$ python3 -q
>>> import numpy as np
>>> np.set_printoptions(suppress=True, linewidth=120)
>>> rng = np.random.default_rng(871707)
>>> idx = rng.integers(0, 2, 4)
>>> K = np.triu((idx[:, None] == idx) & (rng.random((4, 4)) < 0.8), 1).astype(int)
>>> K += K.T
>>> print(K)
[[0 0 0 0]
 [0 0 1 1]
 [0 1 0 1]
 [0 1 1 0]]
>>> A2 = np.array([[-3, -3, -1], [1, -3, -1]])
>>> W2 = np.kron(A2, K)
>>> print(round(np.linalg.norm(W2, 2), 2), round(float(np.linalg.norm(A2, 2) * np.linalg.norm(K, 2)), 2))
9.6 9.6
>>> print(np.linalg.matrix_rank(W2))
6
>>> U, sig, Vt = np.linalg.svd(K)
>>> evecs = Vt[:(sig > 1e-8).sum()]
>>> x = K[3] + 5 * K[1] + rng.integers(2) * np.eye(4)[1]
>>> print(x)
[0. 1. 6. 5.]
>>> print(np.round(np.diag(evecs.T @ evecs), 2))
[0. 1. 1. 1.]
>>> A = np.loadtxt("mat.csv", delimiter=",")
>>> print(A)
[[0. 0. 0. 0.]
 [1. 0. 2. 0.]
 [1. 0. 2. 0.]
 [2. 1. 0. 0.]]
>>> print(np.allclose(A[:-1].T @ np.linalg.lstsq(A[:-1].T, A[-1])[0], A[-1]))
False
>>> print(round(np.trace(np.linalg.pinv(A) @ A), 2))
2.0
>>> print(np.linalg.lstsq(A[:-1].T, A[-1])[2])
1
>>> X = np.array([[-24, 30, -6, -6], [-28, 35, -7, -7], [-28, 35, -7, -7]])
>>> print(np.linalg.matrix_rank(X, rtol=0.1))
1
>>> print([round(float(x), 2) for x in np.linalg.svd(X, compute_uv=False)[:3]])
[75.91, 0.0, 0.0]
>>> print(np.linalg.cond(X) > 100)
True
>>> U, sig, Vt = np.linalg.svd(X)
>>> evecs = Vt[:(sig > 1e-8).sum()]
>>> x = X[1] + -3 * X[0] + rng.integers(2) * np.eye(4)[2]
>>> print(x)
[ 44. -55.  11.  11.]
>>> print(np.round(np.diag(evecs.T @ evecs), 2))
[0.37 0.58 0.02 0.02]
>>> t3 = np.stack([X, 4 * X, X[::-1]])
>>> print(np.linalg.matrix_rank(t3))
[1 1 1]
>>> print(np.linalg.matrix_rank(t3.reshape(3, -1)))
2
>>> print((t3 @ X.T).shape)
(3, 3, 3)
>>> print(np.einsum("bij,cij->bc", t3, t3))
[[ 5762 23048  5719]
 [23048 92192 22876]
 [ 5719 22876  5762]]
>>> print(np.round(np.linalg.norm(t3, axis=(1, 2)), 2))
[ 75.91 303.63  75.91]
>>> u = np.array([-5, 6, -5]) + 0.5
>>> arr = np.outer(u, u) / (u @ u)
>>> print(arr.round(2))
[[ 0.24 -0.35  0.24]
 [-0.35  0.51 -0.35]
 [ 0.24 -0.35  0.24]]
>>> x = np.array([0, 1, 2])
>>> print(np.round(arr @ (2 * x), 2))
[ 0.27 -0.39  0.27]
>>> print(np.round(arr * x, 2))
[[ 0.   -0.35  0.49]
 [-0.    0.51 -0.71]
 [ 0.   -0.35  0.49]]
>>> print(np.round(arr @ np.eye(3)[1], 2))
[-0.35  0.51 -0.35]
>>> print(np.round(arr @ x, 2))
[ 0.14 -0.2   0.14]
>>> r = np.linalg.matrix_rank(A)
>>> print(r)
2
>>> null = np.linalg.svd(A)[2][r:].T
>>> print([int(np.linalg.matrix_rank(np.delete(A, i, axis=0))) for i in range(4)])
[2, 2, 2, 1]
>>> print(np.linalg.matrix_rank(A.T @ A), np.linalg.matrix_rank(A @ A.T))
2 2
>>> print(null.shape)
(4, 2)
>>> print([int(np.linalg.matrix_rank(A[:, :j + 1])) for j in range(4)])
[1, 2, 2, 2]
>>> W0 = np.loadtxt("w.csv", delimiter=",")
>>> print(W0)
[[5. 1. 1. 1.]
 [1. 5. 1. 1.]
 [1. 1. 5. 1.]
 [1. 1. 1. 5.]]
>>> w1 = np.array([[1, 0], [2, 0], [0, 0], [1, 1]])
>>> b = np.array([1, 1])
>>> hid = np.maximum(W0 @ w1 + b, 0)
>>> print((hid > 0).mean(axis=0))
[1. 1.]
>>> W2 = np.array([[-1, 2, 0], [0, -2, 0]])
>>> print(hid @ W2)
[[ -9.  14.   0.]
 [-13.  22.   0.]
 [ -5.   6.   0.]
 [ -9.   6.   0.]]
>>> print(w1 @ W2)
[[-1  2  0]
 [-2  4  0]
 [ 0  0  0]
 [-1  0  0]]
>>> mat = np.loadtxt("dump.csv", delimiter=",")
>>> print(mat)
[[ -2.   1.  -6.  -5.]
 [ -2.  10.  -9. -11.]
 [ -4.  -7.  -9.  -4.]
 [ -2.   4.  -6.  -2.]]
>>> r = np.linalg.matrix_rank(mat)
>>> print(r)
3
>>> null = np.linalg.svd(mat)[2][r:].T
>>> print(null.shape)
(4, 1)
>>> print(np.round(null @ null.T, 2))
[[ 0.84 -0.07 -0.35  0.07]
 [-0.07  0.01  0.03 -0.01]
 [-0.35  0.03  0.15 -0.03]
 [ 0.07 -0.01 -0.03  0.01]]
>>> print([int(np.linalg.matrix_rank(np.delete(mat, i, axis=0))) for i in range(4)])
[3, 3, 3, 2]
>>> print(np.allclose(mat @ null, 0))
True
>>> U, sig, Vt = np.linalg.svd(mat, full_matrices=False)
>>> print(np.allclose(U * sig @ Vt, mat))
True
>>> print(np.round(np.cumsum(sig ** 2) / np.sum(sig ** 2), 2))
[0.74 0.98 1.   1.  ]
>>> print(round(float(np.sqrt((sig ** 2).sum())), 2), round(float(np.linalg.norm(mat)), 2))
24.37 24.37
>>> print(np.round(np.abs(Vt[0]), 2))
[0.21 0.35 0.69 0.6 ]
>>> print((sig > 1e-8).sum())
3
>>> A2 = mat / np.sqrt((mat ** 2).mean(axis=1, keepdims=True))
>>> print(np.round(np.linalg.norm(A2, axis=1), 2))
[2. 2. 2. 2.]
>>> print(np.linalg.matrix_rank(A2) == np.linalg.matrix_rank(mat))
True
>>> print(np.linalg.matrix_rank(mat - mat.mean(axis=1, keepdims=True)))
3
>>> def softmax(z):
...     e = np.exp(z - z.max(axis=-1, keepdims=True))
...     return e / e.sum(axis=-1, keepdims=True)
... 
>>> print(np.round(softmax(mat[1]), 2) + 0)
[0. 1. 0. 0.]
>>> print(np.round(softmax(mat).sum(axis=1), 2))
[1. 1. 1. 1.]
>>> print(np.round(softmax(mat[1] + 2), 2) + 0)
[0. 1. 0. 0.]
>>> scores = mat @ mat.T / np.sqrt(4)
>>> print(softmax(scores)[1] @ mat)
[ -2.  10.  -9. -11.]
>>> print(np.round(softmax(scores), 2) + 0)
[[0. 1. 0. 0.]
 [0. 1. 0. 0.]
 [0. 0. 1. 0.]
 [0. 1. 0. 0.]]
>>> print(softmax(scores).round(6).argmax(axis=1))
[1 1 2 1]
>>> M = np.array([[0, 2, 0, 0], [0, 0, 0, 0], [2, 0, 0, 0], [0, 0, 0, 0]])
>>> vals, evecs = np.linalg.eig(W0)
>>> print(vals.round(2))
[4. 8. 4. 4.]
>>> print(np.round(np.sort(np.linalg.eigvals(np.linalg.inv(W0))), 2))
[0.12 0.25 0.25 0.25]
>>> U, sig, Vt = np.linalg.svd(M, full_matrices=False)
>>> print(U.shape, sig.shape, Vt.shape)
(4, 4) (4,) (4, 4)
>>> print(U.T @ U)
[[1. 0. 0. 0.]
 [0. 1. 0. 0.]
 [0. 0. 1. 0.]
 [0. 0. 0. 1.]]
>>> print((sig > 1e-8).sum())
2
>>> print(sig / sig[0])
[1. 1. 0. 0.]
>>> print(round(np.sqrt((sig ** 2).sum()), 2), round(np.linalg.norm(M), 2))
2.83 2.83
>>> print(np.allclose(U * sig @ Vt, M))
True
>>> print(sig)
[2. 2. 0. 0.]
>>> print(np.round(np.linalg.pinv(M), 2))
[[0.  0.  0.5 0. ]
 [0.5 0.  0.  0. ]
 [0.  0.  0.  0. ]
 [0.  0.  0.  0. ]]
>>> print(np.round(np.linalg.norm(M, axis=0), 2))
[2. 2. 0. 0.]
>>> print(np.round(np.linalg.svd(M, compute_uv=False), 2))
[2. 2. 0. 0.]
>>> print(M @ M.T)
[[4 0 0 0]
 [0 0 0 0]
 [0 0 4 0]
 [0 0 0 0]]
>>> m1 = np.maximum(np.array([[3],
...     [2],
...     [1],
...     [2],
...     [2],
...     [0],
...     [0],
...     [3],
...     [0],
...     [1],
...     [2],
...     [1],
...     [1],
...     [2],
...     [1],
...     [2],
...     [2],
...     [1]]) @ np.array([[0, 3, 2]]) + np.array([-2, 1, 2]), 0)
>>> print(m1)
[[ 0 10  8]
 [ 0  7  6]
 [ 0  4  4]
 [ 0  7  6]
 [ 0  7  6]
 [ 0  1  2]
 [ 0  1  2]
 [ 0 10  8]
 [ 0  1  2]
 [ 0  4  4]
 [ 0  7  6]
 [ 0  4  4]
 [ 0  4  4]
 [ 0  7  6]
 [ 0  4  4]
 [ 0  7  6]
 [ 0  7  6]
 [ 0  4  4]]
>>> print(np.round(m1 @ np.linalg.pinv(m1) @ m1, 2))
[[ 0. 10.  8.]
 [ 0.  7.  6.]
 [ 0.  4.  4.]
 [ 0.  7.  6.]
 [ 0.  7.  6.]
 [ 0.  1.  2.]
 [ 0.  1.  2.]
 [ 0. 10.  8.]
 [ 0.  1.  2.]
 [ 0.  4.  4.]
 [ 0.  7.  6.]
 [ 0.  4.  4.]
 [ 0.  4.  4.]
 [ 0.  7.  6.]
 [ 0.  4.  4.]
 [ 0.  7.  6.]
 [ 0.  7.  6.]
 [ 0.  4.  4.]]
>>> print(np.linalg.lstsq(m1[:-1].T, m1[-1])[2])
2
>>> print(np.abs(np.diag(np.linalg.qr(m1)[1])) > 1e-9)
[False  True  True]
>>> print(np.unique(m1.round(6), axis=0).shape)
(4, 3)
>>> print(np.round(np.trace(np.linalg.pinv(m1) @ m1), 2))
2.0
>>> U, sig, Vt = np.linalg.svd(m1)
>>> print(np.argmax(sig[:-1] / (sig[1:] + 1e-6)) + 1)
2
>>> A2 = U[:, :2] @ np.diag(sig[:2]) @ Vt[:2]
>>> print(A2.round(2))
[[ 0. 10.  8.]
 [ 0.  7.  6.]
 [ 0.  4.  4.]
 [ 0.  7.  6.]
 [ 0.  7.  6.]
 [ 0.  1.  2.]
 [ 0.  1.  2.]
 [ 0. 10.  8.]
 [ 0.  1.  2.]
 [ 0.  4.  4.]
 [ 0.  7.  6.]
 [ 0.  4.  4.]
 [ 0.  4.  4.]
 [ 0.  7.  6.]
 [ 0.  4.  4.]
 [ 0.  7.  6.]
 [ 0.  7.  6.]
 [ 0.  4.  4.]]
>>> print(np.linalg.matrix_rank(m1, rtol=0.05))
2
>>> print(round(float(np.linalg.norm(m1 - A2, 2)), 2), sig[2])
0.0 0.0
>>> print(np.linalg.matrix_rank(A2))
2
>>> u = np.array([2, 1])
>>> print(np.correlate(m1[17], m1[5], "full"))
[ 0  8 12  4  0]
>>> print(np.cross(m1[17, :3], m1[5, :3]))
[4 0 0]
>>> print(np.polyval(u, m1[17]))
[1 9 9]
>>> print(np.convolve(m1[17], u))
[ 0  8 12  4]
>>> print(np.array([np.convolve(row, u, "same") for row in m1]))
[[ 0 20 26]
 [ 0 14 19]
 [ 0  8 12]
 [ 0 14 19]
 [ 0 14 19]
 [ 0  2  5]
 [ 0  2  5]
 [ 0 20 26]
 [ 0  2  5]
 [ 0  8 12]
 [ 0 14 19]
 [ 0  8 12]
 [ 0  8 12]
 [ 0 14 19]
 [ 0  8 12]
 [ 0 14 19]
 [ 0 14 19]
 [ 0  8 12]]
>>> cov = m1.T @ m1
>>> print(np.linalg.matrix_rank(cov))
2
>>> print(np.round(np.linalg.svd(m1, compute_uv=False) ** 2, 2))
[1126.31    3.69    0.  ]
>>> print(np.allclose(cov, cov.T))
True
>>> print(np.round(np.linalg.eigvalsh(cov)[::-1], 2))
[1126.31    3.69    0.  ]
